In [1]: import numpy as np

In [2]: np.set_printoptions(precision=2, suppress=True, linewidth=120, legacy="1.25")

In [3]: K = np.loadtxt("a.csv", delimiter=",")

In [4]: K
Out[4]: 
array([[ 0.  , -0.16, -0.16, -0.38],
       [ 0.16,  0.02, -0.51, -0.64],
       [ 0.08, -0.75, -0.51,  0.28],
       [ 0.47,  0.34, -0.12, -0.24],
       [-0.85,  0.21, -0.31, -0.12],
       [ 0.16,  0.5 , -0.58,  0.54]])

In [5]: # keeps lengths

In [6]: B = np.c_[K[:, :3] @ np.array([[-1, -2, 1], [1, 1, 2], [3, 1, 2]]), np.array([0, 1, 0, 0, 1, 0])]

In [7]: B
Out[7]: 
array([[-0.64, -0.32, -0.64,  0.  ],
       [-1.67, -0.8 , -0.83,  1.  ],
       [-2.36, -1.42, -2.45,  0.  ],
       [-0.48, -0.71,  0.9 ,  0.  ],
       [ 0.13,  1.61, -1.05,  1.  ],
       [-1.41, -0.39, -0.01,  0.  ]])

In [8]: np.round(np.linalg.lstsq(K, B[:, 0])[0], 2) + 0
Out[8]: array([-1.,  1.,  3.,  0.])

In [9]: np.linalg.norm(np.linalg.qr(K)[0].T @ B, axis=0) ** 2 / ((B ** 2).sum(axis=0) + 1e-12)
Out[9]: array([1. , 1. , 1. , 0.9])

In [10]: print(np.linalg.matrix_rank(np.c_[K, B]))
5

In [11]: round(K[:, 3] @ K[:, 2], 2)
Out[11]: 0.0

In [12]: np.linalg.norm(K, axis=0)
Out[12]: array([1., 1., 1., 1.])

In [13]: np.linalg.svd(K, compute_uv=False)
Out[13]: array([1., 1., 1., 1.])

In [14]: O, vecs = np.linalg.qr(K[:, :1])[0], np.linalg.qr(K[:, 1:])[0]

In [15]: sig = np.linalg.svd(O.T @ vecs, compute_uv=False)

In [16]: sig.round(2) + 0
Out[16]: array([0.])

In [17]: print((sig > 0.9).sum())
0

In [18]: round(np.linalg.norm(O @ O.T - vecs @ vecs.T, 2), 2)
Out[18]: 1.0
